$ ipython --no-banner

In [1]: import numpy as np

In [2]: np.set_printoptions(suppress=True, linewidth=160)

In [3]: def tidy(a):
   ...:     return np.round(a, 2) + 0
   ...: 

In [4]: K = np.loadtxt("dump.csv", delimiter=",")

In [5]: print(K)
[[-0.04  0.55  2.31 -0.11 -0.34  0.27 -0.85 -1.56]
 [-1.37 -1.22 -0.88 -0.01 -1.69 -0.31  0.72 -1.18]
 [-0.88 -0.54  0.07 -0.91  0.36  2.1   1.03  1.24]
 [-0.13 -1.01  0.43  0.22 -1.47 -2.12  0.33  0.98]
 [ 0.34 -0.05 -0.87 -0.72  0.73 -2.34  0.94  0.84]
 [ 1.32 -0.22  0.35  0.56  1.06 -1.48 -1.79  0.53]
 [-0.14  0.49  0.26  1.42  0.54  1.34 -1.83 -1.11]
 [ 0.67 -1.54  1.39  0.81 -0.58 -0.19  1.45  1.06]
 [ 0.6  -0.19  0.18  0.61 -0.46  1.91  0.95 -1.86]
 [-1.35 -0.38 -0.35  2.18  0.32  0.69  0.59  1.11]
 [-0.95 -1.39 -1.84 -0.52  0.05  0.03 -1.1   1.12]
 [-0.05  1.5   2.19  1.1   0.8   0.03 -0.29  0.12]
 [ 1.36  0.24  0.41  1.68 -0.05  1.4  -1.03  1.05]]

In [6]: q, r_ = np.linalg.qr(K)

In [7]: print(q.shape, r_.shape)
(13, 8) (8, 8)

In [8]: print(tidy(np.abs(np.diag(r_))))
[3.15 3.06 3.63 3.47 2.27 4.58 3.39 2.95]

In [9]: print(tidy(q.T @ q))
[[1. 0. 0. 0. 0. 0. 0. 0.]
 [0. 1. 0. 0. 0. 0. 0. 0.]
 [0. 0. 1. 0. 0. 0. 0. 0.]
 [0. 0. 0. 1. 0. 0. 0. 0.]
 [0. 0. 0. 0. 1. 0. 0. 0.]
 [0. 0. 0. 0. 0. 1. 0. 0.]
 [0. 0. 0. 0. 0. 0. 1. 0.]
 [0. 0. 0. 0. 0. 0. 0. 1.]]

In [10]: print(tidy(abs(r_[0, 0])), tidy(np.linalg.norm(K[:, 0])))
3.15 3.15

In [11]: P = K @ np.linalg.solve(K.T @ K, K.T)

In [12]: print(np.linalg.matrix_rank(np.eye(13) - P))
5

In [13]: print(tidy(np.diag(P)))
[0.58 0.53 0.69 0.59 0.49 0.65 0.44 0.75 0.62 0.78 0.58 0.52 0.76]

In [14]: print(tidy(np.linalg.eigvalsh(P)))
[0. 0. 0. 0. 0. 1. 1. 1. 1. 1. 1. 1. 1.]

In [15]: C2 = K.T @ K

In [16]: print(tidy(np.trace(C2)), tidy((K ** 2).sum()))
117.07 117.07

In [17]: print(np.linalg.matrix_rank(C2))
8

In [18]: print((K @ K.T).shape)
(13, 13)

In [19]: print(tidy(np.linalg.svd(K, compute_uv=False) ** 2))
[34.68 24.24 17.7  16.21 10.56  6.58  5.31  1.8 ]
